$ python -q
>>> import numpy as np
>>> import numpy.linalg as la
>>> np.set_printoptions(suppress=True, linewidth=120)
>>> M = np.array([[-0.1, 0.7, 0.8, 1.4, -0.6, 1.5, 0.7],
...     [-0.1, 1.3, -2.4, -0.7, 0.7, 0.3, -0.3],
...     [-0.1, 0.3, -0.8, 0.0, -0.7, -0.3, -2.8],
...     [2.3, -1.5, -0.7, 0.6, -0.2, 1.1, -0.4],
...     [0.5, 0.8, 0.4, -1.0, 0.3, 0.2, -0.2],
...     [1.4, 0.2, -0.4, 0.4, 0.5, 0.3, 1.3]])
>>> M
array([[-0.1,  0.7,  0.8,  1.4, -0.6,  1.5,  0.7],
       [-0.1,  1.3, -2.4, -0.7,  0.7,  0.3, -0.3],
       [-0.1,  0.3, -0.8,  0. , -0.7, -0.3, -2.8],
       [ 2.3, -1.5, -0.7,  0.6, -0.2,  1.1, -0.4],
       [ 0.5,  0.8,  0.4, -1. ,  0.3,  0.2, -0.2],
       [ 1.4,  0.2, -0.4,  0.4,  0.5,  0.3,  1.3]])
>>> vec = np.array([0, 0, 1, 0, 2, 2, 1])
>>> (M @ vec).argmax()
np.int64(0)
>>> la.norm(M @ vec) <= la.norm(M, 2) * la.norm(vec) + 1e-9
np.True_
>>> np.round((M * vec).sum(axis=1), 2)
array([ 3.3, -0.7, -5.6,  0.7,  1.2,  2.5])
>>> Y = M / np.sqrt((M ** 2).mean(axis=1, keepdims=True))
>>> la.matrix_rank(Y) == la.matrix_rank(M)
np.True_
>>> np.round(la.norm(Y, axis=1), 2)
array([2.65, 2.65, 2.65, 2.65, 2.65, 2.65])
>>> la.matrix_rank(M - M.mean(axis=1, keepdims=True))
np.int64(6)
>>> Y[1].round(2)
array([-0.09,  1.17, -2.16, -0.63,  0.63,  0.27, -0.27])
>>> def softmax(z):
...     e = np.exp(z - z.max(axis=-1, keepdims=True))
...     return e / e.sum(axis=-1, keepdims=True)
... 
>>> np.round(softmax(M).sum(axis=1), 2)
array([1., 1., 1., 1., 1., 1.])
>>> np.round(softmax(10 * M[4]), 2) + 0
array([0.05, 0.93, 0.02, 0.  , 0.01, 0.  , 0.  ])
>>> scores = M @ M.T / np.sqrt(7)
>>> softmax(scores).round(6).argmax(axis=1)
array([0, 1, 2, 3, 4, 5])
>>> np.round(softmax(scores + np.triu(np.full(scores.shape, -np.inf), 1)), 2)
array([[1.  , 0.  , 0.  , 0.  , 0.  , 0.  ],
       [0.02, 0.98, 0.  , 0.  , 0.  , 0.  ],
       [0.01, 0.08, 0.91, 0.  , 0.  , 0.  ],
       [0.03, 0.02, 0.03, 0.92, 0.  , 0.  ],
       [0.12, 0.23, 0.16, 0.12, 0.36, 0.  ],
       [0.13, 0.11, 0.02, 0.26, 0.09, 0.4 ]])
>>> np.round(softmax(scores)[4] @ M, 2)
array([ 0.55,  0.5 , -0.51, -0.18,  0.12,  0.39, -0.29])
>>> np.round(softmax(scores), 2)
array([[0.7 , 0.03, 0.03, 0.08, 0.05, 0.11],
       [0.01, 0.79, 0.08, 0.02, 0.05, 0.04],
       [0.01, 0.07, 0.85, 0.04, 0.03, 0.01],
       [0.03, 0.02, 0.03, 0.85, 0.02, 0.07],
       [0.11, 0.2 , 0.14, 0.1 , 0.31, 0.15],
       [0.13, 0.11, 0.02, 0.26, 0.09, 0.4 ]])
>>> K = np.load("run12.npy")
>>> K
array([[ 5,  5,  5,  5,  5,  5,  5],
       [ 5, 10, 10, 10, 10, 10, 10],
       [ 5, 10, 15, 15, 15, 15, 15],
       [ 5, 10, 15, 20, 20, 20, 20],
       [ 5, 10, 15, 20, 25, 25, 25],
       [ 5, 10, 15, 20, 25, 30, 30],
       [ 5, 10, 15, 20, 25, 30, 35]])
>>> gram = M.T @ M
>>> (M @ M.T).shape
(6, 6)
>>> la.matrix_rank(gram)
np.int64(6)
>>> W1 = np.array([[-1, 1, -3, -1, 3],
...     [1, 0, -1, 1, 3],
...     [-3, 3, 1, -1, 0],
...     [-1, 1, 1, -1, 2],
...     [-3, 2, -2, -3, 1],
...     [3, -2, 0, 3, 1],
...     [0, -1, -3, 2, 2]])
>>> coef = np.array([1, 5, 5, 3, 4])
>>> H = np.maximum(K @ W1 + coef, 0)
>>> H
array([[  0,  25,   0,   3,  64],
       [  0,  40,   0,   8, 109],
       [  0,  55,   0,   8, 139],
       [  0,  55,   0,  13, 169],
       [  0,  50,   0,  23, 189],
       [  0,  35,   0,  48, 204],
       [  0,  30,   0,  58, 214]])
>>> la.matrix_rank(H)
np.int64(3)
>>> cent = np.array([[1, 0, 3], [2, 0, 3], [0, 1, 0], [3, 3, 2], [3, 2, 3]])
>>> W1 @ cent
array([[ 7,  0,  7],
       [13,  8, 14],
       [ 0, -2, -2],
       [ 4,  2,  4],
       [-5, -9, -6],
       [11, 11, 12],
       [10,  7,  7]])
>>> H @ cent
array([[251, 137, 273],
       [431, 242, 463],
       [551, 302, 598],
       [656, 377, 698],
       [736, 447, 763],
       [826, 552, 813],
       [876, 602, 848]])
>>> A = np.array([[-0.4, 0.6, 0.2, -0.2, 0.5],
...     [1.37, -0.4, 0.1, -0.11, 1.96],
...     [0.2, -1.0, -0.1, -0.7, 1.4],
...     [-1.2, 0.1, -0.1, -1.0, 0.1],
...     [1.2, 0.2, 0.1, 0.0, 1.9],
...     [0.4, 0.4, 1.3, -0.1, 0.8]])
>>> vec = np.array([1, 0, -2, 2, 1])
>>> h1 = np.maximum(A @ vec, 0)
>>> A * (h1 > 1e-9)[:, None]
array([[-0.  ,  0.  ,  0.  , -0.  ,  0.  ],
       [ 1.37, -0.4 ,  0.1 , -0.11,  1.96],
       [ 0.2 , -1.  , -0.1 , -0.7 ,  1.4 ],
       [-0.  ,  0.  , -0.  , -0.  ,  0.  ],
       [ 1.2 ,  0.2 ,  0.1 ,  0.  ,  1.9 ],
       [ 0.  ,  0.  ,  0.  , -0.  ,  0.  ]])
>>> h1.round(2)
array([0.  , 2.91, 0.4 , 0.  , 2.9 , 0.  ])
>>> np.round(np.maximum(A @ vec, 0) - np.maximum(-A @ vec, 0), 2)
array([-0.7 ,  2.91,  0.4 , -2.9 ,  2.9 , -1.6 ])
>>> np.flatnonzero(h1 > 1e-9)
array([1, 2, 4])
>>> np.round(A.T @ h1, 2)
array([ 7.55, -0.98,  0.54, -0.6 , 11.77])
>>> np.round(np.tanh(A @ vec), 2)
array([-0.6 ,  0.99,  0.38, -0.99,  0.99, -0.92])
>>> rng = np.random.default_rng(3730)
>>> Y = A + rng.integers(-2, 3, (6, 4)) @ rng.integers(-2, 3, (4, 5))
>>> Y.round(2)
array([[-6.4 ,  1.6 , -1.8 ,  0.8 ,  1.5 ],
       [ 5.37,  0.6 , -2.9 ,  7.89, -3.04],
       [ 6.2 ,  2.  , -5.1 ,  1.3 ,  0.4 ],
       [ 0.8 ,  4.1 , -6.1 ,  7.  , -5.9 ],
       [-4.8 , -2.8 ,  3.1 , -1.  ,  4.9 ],
       [ 0.4 , -3.6 ,  5.3 ,  1.9 ,  0.8 ]])
>>> np.round(Y - A, 2)
array([[-6.,  1., -2.,  1.,  1.],
       [ 4.,  1., -3.,  8., -5.],
       [ 6.,  3., -5.,  2., -1.],
       [ 2.,  4., -6.,  8., -6.],
       [-6., -3.,  3., -1.,  3.],
       [ 0., -4.,  4.,  2.,  0.]])
>>> np.abs(Y - A).sum(axis=1)
array([11., 21., 17., 26., 16., 10.])
